$ python3 -q
>>> import numpy as np
>>> import numpy.linalg as la
>>> np.set_printoptions(precision=3, suppress=True, linewidth=120)
>>> rd = lambda a: np.round(a, 3) + 0
>>> X = np.array([[4.0, 1.0, 0.0], [0.0, 4.0, 1.0], [0.0, 0.0, 4.0]])
>>> blk = np.stack([X, 4 * X, X[::-1]])
>>> (blk @ X.T).shape
(3, 3, 3)
>>> rd(la.det(blk))
array([  64., 4096.,  -64.])
>>> rd(la.norm(blk, axis=(1, 2)))
array([ 7.071, 28.284,  7.071])
>>> q = X.astype(float).copy()
>>> for j in range(3):
...     q[:, j] -= q[:, :j] @ (q[:, :j].T @ q[:, j])
...     q[:, j] /= la.norm(q[:, j])
... 
>>> print(q.T @ X)
[[4. 1. 0.]
 [0. 4. 1.]
 [0. 0. 4.]]
>>> print(rd(la.det(2 * X)), rd(la.det(X)))
512.0 64.0
>>> np.poly(X)
array([  1., -12.,  48., -64.])
>>> rd(la.eigvals(X))
array([4., 4., 4.])
>>> rd(la.eigvals(X).sum().real)
np.float64(12.0)
>>> rd(la.det(X.T))
np.float64(64.0)
>>> P = np.triu(np.array([[0, 1, 3], [3, -2, 0], [-2, -2, -2]]), 1) + np.eye(3)
>>> A2 = P @ X @ la.inv(P)
>>> np.trace(A2), np.trace(X)
(np.float64(12.0), np.float64(12.0))
>>> np.poly(A2)
array([  1., -12.,  48., -64.])
>>> la.matrix_rank(A2)
np.int64(3)
>>> A2
array([[4., 1., 1.],
       [0., 4., 1.],
       [0., 0., 4.]])
>>> K = np.load("test5.npy")
>>> K
array([[-1.,  0., -2.],
       [ 0., -1.,  0.],
       [-2.,  0., -1.]])
>>> rd(la.eigvalsh(K).min())
np.float64(-3.0)
